% ipython --no-banner

In [1]: import numpy as np

In [2]: np.set_printoptions(precision=2, suppress=True, linewidth=140, floatmode="fixed")

In [3]: mat = np.load("arr.npy")

In [4]: mat
Out[4]: 
array([[-1.00, -3.28, -0.20,  0.10, -0.40,  1.10],
       [-0.70,  0.60,  1.50, -1.30, -0.30, -0.20],
       [ 1.30,  3.88,  1.00, -0.90, -0.70, -1.30],
       [ 1.20, -4.17,  2.40, -0.10, -0.40,  1.40],
       [-1.40,  1.16, -0.20,  1.40,  0.30, -0.40],
       [-0.10, -0.93,  0.00, -1.60,  0.60,  0.30],
       [-2.00,  1.21,  0.60, -0.30, -1.90, -0.40],
       [ 0.90,  0.62,  0.50,  0.30,  2.00, -0.20],
       [-0.50, -0.60,  1.00,  0.70, -0.30,  0.20],
       [-1.60, -1.49, -0.70,  0.90, -0.10,  0.50],
       [ 0.50, -1.79, -0.60,  0.50,  1.90,  0.60],
       [-0.50, -1.48,  1.00, -0.40, -1.10,  0.50],
       [ 2.20,  1.51, -0.30, -0.10,  1.30, -0.50],
       [-0.90,  2.44, -0.70, -0.20,  0.20, -0.80],
       [-0.30,  3.58, -0.80, -0.40,  1.20, -1.20],
       [-2.20, -3.88, -0.60, -1.40,  1.20,  1.30],
       [-0.60,  4.79,  1.70,  0.50,  0.60, -1.60]])

In [5]: A2 = mat / np.linalg.norm(mat, axis=1, keepdims=True)

In [6]: G = A2 @ A2.T

In [7]: (G - 2 * np.eye(17)).round(6).argmax(axis=1)
Out[7]: array([15,  6, 16, 11, 13, 15,  1, 12, 11,  0, 15,  3,  7, 14, 13,  0,  2])

In [8]: np.linalg.norm(A2, axis=1)
Out[8]: array([1.00, 1.00, 1.00, 1.00, 1.00, 1.00, 1.00, 1.00, 1.00, 1.00, 1.00, 1.00, 1.00, 1.00, 1.00, 1.00, 1.00])

In [9]: hat = mat @ np.linalg.solve(mat.T @ mat, mat.T)

In [10]: np.allclose(hat @ hat, hat)
Out[10]: True

In [11]: G = np.cov(mat, rowvar=False)

In [12]: np.corrcoef(mat.T)
Out[12]: 
array([[ 1.00,  0.16,  0.27, -0.04,  0.33, -0.16],
       [ 0.16,  1.00,  0.02,  0.08,  0.04, -1.00],
       [ 0.27,  0.02,  1.00, -0.09, -0.44, -0.02],
       [-0.04,  0.08, -0.09,  1.00,  0.09, -0.08],
       [ 0.33,  0.04, -0.44,  0.09,  1.00, -0.04],
       [-0.16, -1.00, -0.02, -0.08, -0.04,  1.00]])

In [13]: np.argsort(-mat.std(axis=0).round(6), kind="stable")
Out[13]: array([1, 0, 4, 2, 5, 3])

In [14]: np.round(np.polyfit(mat[:, 5], mat[:, 1], 1), 2) + 0
Out[14]: array([-2.99,  0.00])

In [15]: np.median(mat, axis=0)
Out[15]: array([-0.50,  0.60,  0.00, -0.10,  0.20, -0.20])

In [16]: mat.std(axis=0)
Out[16]: array([1.18, 2.59, 0.94, 0.81, 1.03, 0.87])

In [17]: z = mat[:, 2] > np.median(mat[:, 2])

In [18]: u = mat[z].mean(axis=0) - mat[~z].mean(axis=0)

In [19]: z.astype(int)
Out[19]: array([0, 1, 1, 1, 0, 0, 1, 1, 1, 0, 0, 1, 0, 0, 0, 0, 1])

In [20]: round((((mat - mat.mean(axis=0)) @ u > 0) == z).mean(), 2)
Out[20]: np.float64(0.76)

In [21]: Xs = mat - mat.mean(axis=0)

In [22]: U, sig, Vt = np.linalg.svd(Xs, full_matrices=False)

In [23]: sig
Out[23]: array([11.32,  5.25,  4.83,  3.27,  2.31,  0.02])

In [24]: round((sig ** 2).sum() ** 2 / (sig ** 4).sum(), 2)
Out[24]: np.float64(2.13)

In [25]: np.round(sig ** 2 / (sig ** 2).sum(), 2) + 0
Out[25]: array([0.66, 0.14, 0.12, 0.05, 0.03, 0.00])

In [26]: np.round(np.abs(Vt[-1]), 2) + 0
Out[26]: array([0.00, 0.32, 0.00, 0.00, 0.00, 0.95])

In [27]: A2 = np.array([[1, 1], [1, -1]])

In [28]: rng = np.random.default_rng(34211)

In [29]: J = np.kron(A2, np.kron(A2, A2))[rng.permutation(8)][:3]

In [30]: J
Out[30]: 
array([[ 1, -1, -1,  1, -1,  1,  1, -1],
       [ 1,  1, -1, -1, -1, -1,  1,  1],
       [ 1,  1,  1,  1,  1,  1,  1,  1]])

In [31]: x = np.array([2, 5, 4, 3, 4, 0, 2, 3])

In [32]: a = np.maximum(J @ x, 0)

In [33]: a
Out[33]: array([ 0,  1, 23])

In [34]: np.maximum(J @ x, 0) - np.maximum(-J @ x, 0)
Out[34]: array([-9,  1, 23])

In [35]: np.round(np.linalg.norm(J, 1), 2), round(np.linalg.norm(J, np.inf), 2)
Out[35]: (np.float64(3.0), np.float64(8.0))

In [36]: np.linalg.norm(J, axis=1).argmax()
Out[36]: np.int64(0)

In [37]: np.linalg.norm(J, axis=1)
Out[37]: array([2.83, 2.83, 2.83])

In [38]: J[2] @ J[0]
Out[38]: np.int64(0)

In [39]: round(np.linalg.norm(J[2], 1), 2), round(float(np.linalg.norm(J[2], np.inf)), 2)
Out[39]: (np.float64(8.0), 1.0)

In [40]: np.linalg.norm(J, axis=2)
AxisError: axis 2 is out of bounds for array of dimension 2


In [41]: round(float(np.linalg.norm(J) ** 2 / np.linalg.norm(J, 2) ** 2), 2)
Out[41]: 3.0

In [42]: A2 = J[0, 0] * J[1:] - np.outer(J[1:, 0], J[0])

In [43]: A2
Out[43]: 
array([[ 0,  2,  0, -2,  0, -2,  0,  2],
       [ 0,  2,  2,  0,  2,  0,  0,  2]])

In [44]: np.linalg.matrix_rank(A2), np.linalg.matrix_rank(J)
Out[44]: (np.int64(2), np.int64(3))

In [45]: np.flatnonzero(~A2.round(6).any(axis=1))
Out[45]: array([], dtype=int64)

In [46]: J[:, 0] / J[0, 0]
Out[46]: array([1.00, 1.00, 1.00])

In [47]: arr = np.load("sample12.npy")

In [48]: arr
Out[48]: 
array([[1, 0, 0, 0, 0, 0, 0],
       [3, 1, 0, 0, 0, 0, 0],
       [0, 1, 1, 0, 0, 0, 0],
       [3, 2, 3, 1, 0, 0, 0],
       [3, 0, 4, 2, 1, 0, 0],
       [2, 3, 0, 4, 2, 1, 0],
       [0, 0, 2, 5, 1, 5, 1]])

In [49]: w1 = np.array([[-1, -1, 2, 2, 2],
    ...:     [0, 2, 2, -3, -2],
    ...:     [1, 3, -2, -1, -1],
    ...:     [3, 3, -1, -3, 3],
    ...:     [-3, -1, 0, 1, -2],
    ...:     [-3, -3, 3, 0, -3],
    ...:     [3, -3, 2, 1, -3]])

In [50]: c = np.array([2, 2, 4, 2, 0])

In [51]: hid = np.maximum(arr @ w1 + c, 0)

In [52]: (hid > 0).mean(axis=0)
Out[52]: array([0.86, 1.00, 0.86, 0.29, 0.71])

In [53]: C = np.array([[0, 3], [0, 0], [3, 0], [-1, -1], [-1, 3]])

In [54]: hid @ C
Out[54]: 
array([[12,  5],
       [27,  7],
       [12,  9],
       [19, 21],
       [-6, 36],
       [36, 18],
       [36, 12]])

In [55]: np.argsort(-np.linalg.norm(arr, axis=0).round(6), kind="stable")[:3]
Out[55]: array([3, 0, 2])

In [56]: round(float(np.linalg.norm(arr, 2) / np.linalg.norm(arr)), 2)
Out[56]: 0.79

In [57]: A2 = arr + rng.integers(-2, 3, (7, 6)) @ rng.integers(-2, 3, (6, 7))

In [58]: A2
Out[58]: 
array([[  4,   2,  -8,  -2,  -3,   8,  -1],
       [  8,   3,   8,   2,   0,   0,  -7],
       [ 10,   6,   3,   0,  -3,  -1,  -1],
       [ -1,   2,   7,   9,   1,   3, -13],
       [  3,  -2,   5,   4,   2, -12,   5],
       [  4,   4,  -5,  -2,   0,   7,   7],
       [  2,  -1,   0,  -3,   1,   0,  16]])

In [59]: np.abs(A2 - arr).sum(axis=1)
Out[59]: array([27, 24, 22, 33, 23, 29, 33])

In [60]: A2 - arr
Out[60]: 
array([[  3,   2,  -8,  -2,  -3,   8,  -1],
       [  5,   2,   8,   2,   0,   0,  -7],
       [ 10,   5,   2,   0,  -3,  -1,  -1],
       [ -4,   0,   4,   8,   1,   3, -13],
       [  0,  -2,   1,   2,   1, -12,   5],
       [  2,   1,  -5,  -6,  -2,   6,   7],
       [  2,  -1,  -2,  -8,   0,  -5,  15]])

In [61]: x = np.array([-2, 2, -2, 1, 0, 2, -1])

In [62]: target = A2 @ x

In [63]: c, lr = np.zeros(7), 1 / np.linalg.norm(A2, 2) ** 2

In [64]: for i in range(30):
    ...:     c -= lr * A2.T @ (A2 @ c - target)
    ...:     if i % 10 == 0: print(i, round(np.linalg.norm(A2 @ c - target), 2))
    ...: 
0 30.23
10 7.13
20 5.51

In [65]: np.round(np.linalg.cond(A2), 2)
Out[65]: np.float64(15.36)

In [66]: c
Out[66]: array([-1.43,  0.64, -1.74,  0.73, -0.08,  2.38, -1.13])

In [67]: blk = np.stack([arr, 5 * arr, arr[::-1]])

In [68]: np.linalg.det(blk)
Out[68]: array([    1.00, 78125.00,    -1.00])

In [69]: np.linalg.norm(blk, axis=(1, 2))
Out[69]: array([12.49, 62.45, 12.49])

In [70]: blk.shape
Out[70]: (3, 7, 7)

In [71]: X = np.loadtxt("x.csv", delimiter=",")

In [72]: X
Out[72]: 
array([[ 0.00, -1.00,  0.00,  0.00],
       [ 0.00,  0.00,  0.00,  1.00],
       [ 0.00,  0.00,  0.00,  3.00],
       [ 0.00,  0.00,  0.00,  0.00]])

In [73]: # column 2 repeats column 0

In [74]: X @ X.T
Out[74]: 
array([[1.00, 0.00, 0.00, 0.00],
       [0.00, 1.00, 3.00, 0.00],
       [0.00, 3.00, 9.00, 0.00],
       [0.00, 0.00, 0.00, 0.00]])

In [75]: X.T @ X
Out[75]: 
array([[ 0.00,  0.00,  0.00,  0.00],
       [ 0.00,  1.00,  0.00,  0.00],
       [ 0.00,  0.00,  0.00,  0.00],
       [ 0.00,  0.00,  0.00, 10.00]])

In [76]: np.linalg.pinv(X)
Out[76]: 
array([[ 0.00,  0.00,  0.00,  0.00],
       [-1.00,  0.00,  0.00,  0.00],
       [ 0.00,  0.00,  0.00,  0.00],
       [ 0.00,  0.10,  0.30,  0.00]])
